In [1]: import numpy as np

In [2]: np.set_printoptions(suppress=True, linewidth=200)

In [3]: M = np.load("layer6.npy")

In [4]: M
Out[4]: 
array([[ 0, -2, -4,  5,  3],
       [ 0,  0,  1, -3, -1],
       [ 0,  0,  0, -2, -4],
       [ 0,  0,  0,  0,  0],
       [ 0,  0,  0,  0,  0]])

In [5]: proj = np.triu(np.array([[-3, 5, -4, 3, -3],
   ...:     [4, 1, -5, -4, -2],
   ...:     [-3, 5, -3, -5, -1],
   ...:     [0, 5, -4, -2, 1],
   ...:     [2, -2, 4, -5, 1]]), 1) + np.eye(5)

In [6]: B = proj @ M @ np.linalg.inv(proj)

In [7]: round(float(np.linalg.det(B)), 1)
Out[7]: 0.0

In [8]: np.trace(B), np.trace(M)
Out[8]: (np.float64(0.0), np.int64(0))

In [9]: K = np.load("a.npy")

In [10]: K
Out[10]: 
array([[ 0.4,  1.1, -0.7, -0.6],
       [-1. , -0.6,  0.6,  1.4],
       [ 0.1,  1.7,  1.3,  0.2],
       [-0.7,  0.6,  0.2,  0.7],
       [ 0.9, -0.3,  0. , -0.7],
       [ 0.8, -0.5,  0.7, -0.7],
       [ 0. , -1.9,  0. ,  0. ],
       [ 0.1,  1. ,  2.7, -0.4],
       [-0.3, -0.8,  0.1,  0.3],
       [ 1.3, -1.8, -0.4, -1. ],
       [ 1. ,  1.5, -3.5, -1. ]])

In [11]: Ac = K - K.mean(axis=1)
ValueError: operands could not be broadcast together with shapes (11,4) (11,) 


In [12]: Ac = K - K.mean(axis=0)

In [13]: left, sv, VT = np.linalg.svd(Ac, full_matrices=False)

In [14]: np.round(VT[0] * np.sign(VT[0, np.abs(VT[0]).argmax()]), 1)
Out[14]: array([-0.3, -0.1,  0.9,  0.3])

In [15]: np.linalg.matrix_rank(Ac)
Out[15]: np.int64(4)

In [16]: sv.round(1)
Out[16]: array([5. , 4. , 2.9, 0.4])

In [17]: x0 = np.array([-3, 5, 3, -4])

In [18]: target = K @ x0

In [19]: b, lr = np.zeros(4), 1 / np.linalg.norm(K, 2) ** 2

In [20]: for i in range(12):
    ...:     b -= lr * K.T @ (K @ b - target)
    ...:     if i % 2 == 0: print(i, round(np.linalg.norm(K @ b - target), 1))
    ...: 
0 9.3
2 3.0
4 2.3
6 2.1
8 2.1
10 2.1

In [21]: b.round(1) + 0
Out[21]: array([ 0. ,  5.2,  3. , -1. ])

In [22]: cov = K.T @ K

In [23]: cov.round(1)
Out[23]: 
array([[ 5.9, -0.4, -4.1, -5.7],
       [-0.4, 15.9, -1.1, -0.5],
       [-4.1, -1.1, 22.8,  4. ],
       [-5.7, -0.5,  4. ,  6.1]])

In [24]: np.allclose(cov, cov.T)
Out[24]: True

In [25]: np.round(np.linalg.eigvalsh(cov)[::-1], 1)
Out[25]: array([25.3, 15.8,  9.3,  0.2])

In [26]: np.round(np.linalg.svd(K, compute_uv=False) ** 2, 1)
Out[26]: array([25.3, 15.8,  9.3,  0.2])

In [27]: cov = np.cov(K, rowvar=False)

In [28]: np.round(np.linalg.eigvalsh(cov)[::-1], 1) + 0
Out[28]: array([2.5, 1.6, 0.8, 0. ])

In [29]: cov.round(1) + 0
Out[29]: 
array([[ 0.5,  0. , -0.4, -0.5],
       [ 0. ,  1.6, -0.1, -0.1],
       [-0.4, -0.1,  2.3,  0.4],
       [-0.5, -0.1,  0.4,  0.6]])

In [30]: round(float(np.corrcoef(K[:, 2], K[:, 1])[0, 1]), 1)
Out[30]: -0.1

In [31]: np.round(np.polyfit(K[:, 2], K[:, 1], 1), 1) + 0
Out[31]: array([0., 0.])

In [32]: B = np.array([[1, 2, -2, 0, 0, 0],
    ...:     [2, 2, -1, 0, -2, -2],
    ...:     [1, 0, -2, -1, 0, -2],
    ...:     [0, -1, 2, 0, -1, -2],
    ...:     [-2, -2, 2, 2, 2, 2],
    ...:     [-2, -1, -1, 2, 1, 1]])

In [33]: W2 = np.array([[5]])

In [34]: arr = np.block([[B, np.zeros((6, 1))], [np.zeros((1, 6)), W2]])

In [35]: arr
Out[35]: 
array([[ 1.,  2., -2.,  0.,  0.,  0.,  0.],
       [ 2.,  2., -1.,  0., -2., -2.,  0.],
       [ 1.,  0., -2., -1.,  0., -2.,  0.],
       [ 0., -1.,  2.,  0., -1., -2.,  0.],
       [-2., -2.,  2.,  2.,  2.,  2.,  0.],
       [-2., -1., -1.,  2.,  1.,  1.,  0.],
       [ 0.,  0.,  0.,  0.,  0.,  0.,  5.]])

In [36]: x0 = np.array([0, 0, 1, 0, 1, -3, -1])

In [37]: np.linalg.norm(arr @ x0) <= np.linalg.norm(arr, 2) * np.linalg.norm(x0) + 1e-9
Out[37]: np.True_

In [38]: arr * x0
Out[38]: 
array([[ 0.,  0., -2.,  0.,  0., -0., -0.],
       [ 0.,  0., -1.,  0., -2.,  6., -0.],
       [ 0.,  0., -2., -0.,  0.,  6., -0.],
       [ 0., -0.,  2.,  0., -1.,  6., -0.],
       [-0., -0.,  2.,  0.,  2., -6., -0.],
       [-0., -0., -1.,  0.,  1., -3., -0.],
       [ 0.,  0.,  0.,  0.,  0., -0., -5.]])

In [39]: arr @ np.eye(7)[5]
Out[39]: array([ 0., -2., -2., -2.,  2.,  1.,  0.])

In [40]: F = np.loadtxt("x.csv", delimiter=",")

In [41]: F
Out[41]: 
array([[-1.5, -2.9, -1.5, -0.7],
       [-2.1, -2.4, -2.7, -1.3],
       [-2.2, -2.7, -1. , -1. ],
       [-1.4, -2.1, -1. ,  0. ],
       [-2.6, -2.5, -2.9, -2. ],
       [-2.1, -2.8, -0.7, -1.1],
       [-1.5, -2.7, -1.4, -0.5],
       [-1.2, -1.3,  0. , -0.2],
       [ 0.1,  0.1,  0.6,  0.8],
       [-0.1, -1. ,  0.4,  0.9],
       [-2.5, -3. , -3.7, -2.1],
       [-0.6, -1.1, -1.2, -0.9],
       [-2.2, -2.4, -1.4, -0.3],
       [ 1. ,  0. ,  1.9,  1.6],
       [-2.8, -3.1, -2.8, -1.9],
       [-1.6, -2.5, -1.2, -0.8],
       [-1.2, -1.4, -2.3, -1. ],
       [-0.3,  0.7, -0.3,  0.2],
       [ 0.8,  0.2,  0.6,  0.7],
       [ 0. ,  0.1, -0.3, -0.6],
       [-2.8, -2.7, -2.9, -2. ],
       [-1.4, -1.6, -1.9, -1.3],
       [-0.1,  0.4, -0.4,  0. ],
       [-1.3, -1.4, -2. , -0.6],
       [ 0.3, -0.2, -0.4,  0.5],
       [ 0.2,  0.3,  0.8,  1.1],
       [-1.9, -2.9, -2.7, -1.7]])

In [42]: W2 = F[[8, 14]].astype(float)

In [43]: for _ in range(7):
    ...:     z = np.linalg.norm(F[:, None] - W2, axis=-1).argmin(axis=1)
    ...:     W2 = np.array([F[z == j].mean(axis=0) for j in range(2)])
    ...: 

In [44]: z
Out[44]: array([1, 1, 1, 1, 1, 1, 1, 0, 0, 0, 1, 1, 1, 0, 1, 1, 1, 0, 0, 0, 1, 1, 0, 1, 0, 0, 1])

In [45]: np.round(W2[1] - W2[0], 1)
Out[45]: array([-1.9, -2.3, -2.2, -1.6])

In [46]: W2.round(1)
Out[46]: 
array([[ 0.1, -0.1,  0.3,  0.5],
       [-1.9, -2.4, -2. , -1.1]])

In [47]: np.bincount(z)
Out[47]: array([10, 17])
